>>> import numpy as np
>>> from numpy import linalg as LA
>>> np.set_printoptions(precision=3, suppress=True, linewidth=140, floatmode="fixed")
>>> J = np.array([[-3.0, -3.0, -3.0, 3.0],
...     [4.0, -10.0, -3.0, 3.0],
...     [6.0, -10.0, -12.0, 10.0],
...     [4.0, -8.0, -3.0, 1.0]])
>>> r0, g = J[2], J[3]
>>> r0 @ r0
np.float64(380.0)
>>> p = (r0 @ g) / (r0 @ r0) * r0
>>> np.round((g - p) @ r0, 3)
np.float64(0.0)
>>> LA.matrix_rank(np.outer(r0, g))
np.int64(1)
>>> Q, Rm = LA.qr(J)
>>> round(float(abs(Rm[0, 0])), 3), np.round(LA.norm(J[:, 0]), 3)
(8.775, np.float64(8.775))
>>> Q @ Rm
array([[ -3.000,  -3.000,  -3.000,   3.000],
       [  4.000, -10.000,  -3.000,   3.000],
       [  6.000, -10.000, -12.000,  10.000],
       [  4.000,  -8.000,  -3.000,   1.000]])
>>> mat = np.load("sample7.npy")
>>> mat
array([[0, 3, 1, 3, 1, 2, 2, 2, 1, 3, 0, 3, 1],
       [3, 6, 4, 6, 4, 5, 5, 5, 4, 6, 3, 6, 4],
       [2, 5, 3, 5, 3, 4, 4, 4, 3, 5, 2, 5, 3],
       [0, 3, 1, 3, 1, 2, 2, 2, 1, 3, 0, 3, 1],
       [3, 6, 4, 6, 4, 5, 5, 5, 4, 6, 3, 6, 4],
       [2, 5, 3, 5, 3, 4, 4, 4, 3, 5, 2, 5, 3],
       [0, 3, 1, 3, 1, 2, 2, 2, 1, 3, 0, 3, 1]])
>>> # column 3 repeats column 1
>>> x0 = np.array([0, 0, -2, 1])
>>> target = J @ x0
>>> target
array([ 9.000,  9.000, 34.000,  7.000])
>>> LA.solve(J, 3 * target)
array([ 0.000, -0.000, -6.000,  3.000])
>>> LA.solve(J, J[:, 1])
array([ 0.000,  1.000,  0.000, -0.000])
>>> np.round(LA.solve(J, target + J[:, 2]), 3) + 0
array([ 0.000,  0.000, -1.000,  1.000])
>>> arr = np.loadtxt("m.csv", delimiter=",")
>>> arr
array([[ -5.463,  -6.834,   7.547,  -2.440,   0.142,  -4.353,  -0.150,  10.714,  -0.179,  -0.501, -11.246],
       [ -5.160,   9.367,   3.644,   6.356,  -5.027,   5.348,  -7.991,   2.830,  -3.112,  -2.207,  -9.574],
       [  2.719,   2.911,  -8.002,   8.815,  -7.657,   7.684,   1.911,  -7.897,  -1.259,   0.933,  -7.501],
       [  9.380,   3.471,   4.397,  -2.957,   7.211,  -4.676,   0.095,  -8.813,   2.107,  10.291,   3.164],
       [  3.390,   0.990,   7.617,  -7.523,   7.987, -13.407,  -0.598,   5.035,  -1.075,   0.079,   1.582],
       [-10.512,   3.739,  -7.723,  -3.973,  -3.240,  -2.302,  -1.639,  -3.466,  -1.606,  -5.538,  11.677],
       [ -3.273,   9.576,   5.600,   2.395, -11.356,   1.770,  -5.690,   7.295,  -5.595,   1.340,  -3.120],
       [ -0.480, -13.067,  -8.267,  -3.691,   2.799,  -1.069,   1.447,   1.124,   2.489,   1.861, -11.184],
       [ 11.113,  -8.285,   4.557,  -8.523,   4.544,   5.652,   5.208,  -4.422,   0.964,  -3.166,  -2.052],
       [ 11.579, -12.632,  -0.818,   1.954,   5.492,  -4.097,   3.393,   0.114,   6.268,  -0.842,  -1.844],
       [ -6.551,  -6.199,  -2.247,  10.105,  -4.970,  -4.498,   2.865,  -5.957,   5.168,  -8.266,   5.277],
       [  2.056,  -3.520,   5.389,  -9.560,  -1.768,  -4.119,   4.691,   0.248,   0.488, -13.195,   6.815],
       [ -2.318,  -9.146,   7.886,  -7.046,   7.734,  -2.161,   7.026,   2.008,  -4.108,   1.811,   7.817],
       [  8.353,   9.411,   3.833,   3.715,   5.200,  -1.183,  -0.348,  12.211,   4.875,  -0.186,   3.420],
       [  2.172,  -9.295,   5.849,   1.935,  -7.961,   3.813,  11.465,   4.083,   4.364,  -3.891,  -3.272],
       [ -1.664,   1.693,   2.611,   7.648,  -4.357,  -7.211,   7.365,   4.523,  10.004,   9.054,  -1.154],
       [ -1.503,  -7.761,  -5.681,  -2.506,  -1.903,   9.321,  -0.706,  -0.214,  -8.242,   9.206,  -7.431],
       [ -6.848,  -5.095,   7.222,  -3.525,  -3.749,  -5.510,   8.023,  -2.748,  11.536,  -1.878,   3.100],
       [  7.744,   7.791,  -7.744,   5.430, -11.529,   1.919,   1.677,   5.597,   0.367,  -3.584,  -2.486]])
>>> x0 = np.array([1, 0, -2, 0, 2, -1, -2, 1, -2, 1, -1])
>>> target = arr @ x0
>>> np.round(LA.lstsq(arr, target)[0], 3) + 0
array([ 1.000,  0.000, -2.000,  0.000,  2.000, -1.000, -2.000,  1.000, -2.000,  1.000, -1.000])
>>> rng = np.random.default_rng(86)
>>> target = target + 0.02 * rng.normal(size=19)
>>> target
array([  6.164,   4.548,  -5.029,  13.608,  24.399, -13.425,  -4.622,  29.020, -12.441,  10.063, -43.068, -38.263, -10.263,  11.823,
       -57.504, -28.372,  31.085, -70.125,  -1.299])
>>> b, *_ = LA.lstsq(arr, target)
>>> b
array([ 1.000,  0.001, -2.002, -0.001,  2.000, -1.000, -1.998,  1.000, -2.001,  1.002, -0.999])
>>> b.round()
array([ 1.000,  0.000, -2.000, -0.000,  2.000, -1.000, -2.000,  1.000, -2.000,  1.000, -1.000])
>>> round(LA.norm(target - arr @ b), 3)
np.float64(0.064)
>>> np.round(arr.T @ (target - arr @ b), 3) + 0
array([0.000, 0.000, 0.000, 0.000, 0.000, 0.000, 0.000, 0.000, 0.000, 0.000, 0.000])
>>> x0 = np.array([0, 0, 0, 0, 0, 1, 0, 1, 2, 2, 1])
>>> h1 = np.maximum(arr @ x0, 0)
>>> np.maximum(arr @ (3 * x0), 0)
array([  0.000,   0.000,   0.000,  43.413,   0.000,   0.000,   0.000,   0.000,   0.000,  15.075,   0.000,   0.000,   9.210,  71.478,
        16.710, 102.822,  10.812,  42.474,   0.000])
>>> h1
array([ 0.000,  0.000,  0.000, 14.471,  0.000,  0.000,  0.000,  0.000,  0.000,  5.025,  0.000,  0.000,  3.070, 23.826,  5.570, 34.274,
        3.604, 14.158,  0.000])
>>> r0, g = arr[9], arr[4]
>>> np.round(r0 @ r0, 3)
np.float64(399.998)
>>> p = (r0 @ g) / (r0 @ r0) * r0
>>> np.round((g - p) @ r0, 3)
np.float64(0.0)
>>> round(float(LA.norm(r0 + g) ** 2 + LA.norm(r0 - g) ** 2), 3)
1599.995
>>> Q, vecs = LA.qr(arr[:, :9])[0], LA.qr(arr[:, 9:])[0]
>>> s = LA.svd(Q.T @ vecs, compute_uv=False)
>>> round(float(LA.norm(Q @ Q.T - vecs @ vecs.T, 2)), 3)
1.0
>>> np.degrees(np.arccos(s.clip(0, 1)))
array([33.163, 64.002])
>>> (s > 0.9).sum()
np.int64(0)
>>> s
array([0.837, 0.438])
>>> X = np.load("data.npy")
>>> X
array([[0, 0, 4, 8, 6],
       [0, 0, 7, 3, 3],
       [0, 0, 0, 9, 3],
       [0, 0, 0, 0, 2],
       [0, 0, 0, 0, 0]])
>>> # triangular: eigenvalues sit on the diagonal
>>> proj = np.triu(np.array([[-5, -1, 3, -9, -5],
...     [7, 0, -1, 1, -8],
...     [1, 0, -5, 2, -5],
...     [-4, 4, 2, -8, 6],
...     [6, 8, 5, 2, -7]]), 1) + np.eye(5)
>>> M2 = proj @ X @ LA.inv(proj)
>>> round(float(LA.det(M2)), 3)
0.0
>>> M2
array([[   0.000,    0.000,   -3.000,   38.000, -249.000],
       [   0.000,    0.000,    7.000,  -20.000,  157.000],
       [   0.000,    0.000,    0.000,    9.000,  -47.000],
       [   0.000,    0.000,    0.000,    0.000,    2.000],
       [   0.000,    0.000,    0.000,    0.000,    0.000]])
>>> np.poly(M2)
array([1.000, 0.000, 0.000, 0.000, 0.000, 0.000])
>>> LA.matrix_rank(M2)
np.int64(3)
>>> W0 = np.load("arr.npy")
>>> W0
array([[ -5.476,   3.159,   2.341,  -1.304,  -3.030,   2.833,  -1.664,  -7.083,   9.480,  11.032,   2.572,   6.822,   4.240],
       [ -3.180,   0.497,  -4.325,   6.531,   7.056,   1.555,  -2.588,  14.181,   1.074,   0.309,  -0.515,  -0.237,   8.167],
       [ -4.465,   6.821,  -0.344,   9.663,  -6.242,   1.264,   0.381,  -0.912,  -7.646,  -5.139,   6.639,   1.445,  -8.215],
       [ -0.967,  -3.150,  -2.685,   6.472,  -9.097,   0.740,   8.533,   7.770,   4.644,   0.499,  -4.542,   8.560,   2.800],
       [  2.844,   3.796,  -0.379,   1.464,  -0.933, -10.536,   1.663,   3.709,  -0.735,  12.756,  -2.954,  -8.622,  -0.702],
       [  2.079,  -3.801,  -8.060,  -4.999,   6.274,  -5.364,  -3.650,  -5.898,   6.978,  -4.976,   7.353,   1.230,   6.781],
       [ -3.458,   3.682,   5.609,  -0.561,   2.751,  -9.098,   2.184,  13.685,  -7.549,   1.001,  -0.331,  -0.270,   1.467],
       [ -6.402,   1.337,   5.082,   3.388,  -5.071,   0.624,   4.031,   1.350,   4.666,  15.577,  -2.613,  -2.115,   0.155],
       [  6.034,  -7.940,  -6.444,   3.991,   1.193,   8.371,   7.933,   3.465,  -3.981,  -4.698,  -3.131,  -2.093,  -6.674],
       [ -2.557,  -7.371,   6.804,  -3.850,  -4.849,   9.154,  -1.881,   3.745,  -1.143,  -0.059,  12.216,  -1.244,   1.029],
       [ 14.055,  -2.764,  -7.578,  -4.831,   2.589,  -2.343,   2.633,   0.123,  -0.250,  -1.538,   8.944,   0.041,   3.536],
       [  2.265,  -1.886,   1.886,   2.971,  -4.637,  -0.432,  -4.963, -10.363,  -8.551,  -6.635,   8.024,  -3.777,   5.425],
       [  2.259,   6.367,   1.411,  -7.969,   3.882,   7.482,   6.883,   0.773,   2.026,  -6.907,   2.578,   6.445,  -8.358],
       [  0.678,  -3.093,  -6.828,   6.326,   1.064,  -2.048,   5.578,  -4.152,  12.303,  -4.291,  -0.045,  -6.241,   6.399],
       [-10.932,  -3.028,   9.825,  -9.173,  -4.171,   5.449,  -3.121,  -3.368,  -0.732,  -3.981,   2.222,   0.586,   0.908],
       [ -1.023, -12.124,   2.264,  -4.136,   1.469,  -3.721,   0.446,   5.729,  10.712,   4.215,   2.484,  -1.483,  -6.310],
       [ -2.998,   2.903,  -5.306,  15.649,  -7.104,  -2.951,   4.808,  -1.249,   1.785,  -2.440,  -1.401,  -1.619,  -3.459],
       [ -2.517,  12.391,   1.380,  -7.794,   0.630, -10.818,   0.165,  -2.362,  -6.921,  -1.972,   0.193,  -1.445,  -0.744],
       [ -3.806,   7.332,  -3.247,  -4.370,   4.568,   6.470,  -1.613,  -8.583,   7.971,  -5.631,  -5.947,  -4.772,   3.122],
       [ 12.698,   1.021,  -6.941,   0.530,  -1.361,   3.910,  -1.910,  -6.318,   1.925,   6.501,   5.245,  -2.999,  -6.789],
       [  9.026,  -0.805,  -5.349,  -8.910,   0.402,  -1.635,  -2.131, -10.114,  -3.324,   1.283,  -4.639,   2.695,  -7.664],
       [ -3.798,  -1.418,  10.682,  12.508,  -0.721,   2.736,  -0.959,  -3.534,  -2.957,  -1.707,   0.444,  -3.271,  -8.310],
       [ -4.381,  -2.065,   3.640,  -6.702,  -1.356,  -6.279, -11.231,   1.319,  -4.650,   0.877,   5.663,   5.968,   7.691]])
>>> r0 = np.array([-2, -1])
>>> np.polyval(r0, X[0])
array([ -1,  -1,  -9, -17, -13])
>>> np.convolve(X[0], r0)
array([  0,   0,  -8, -20, -20,  -6])
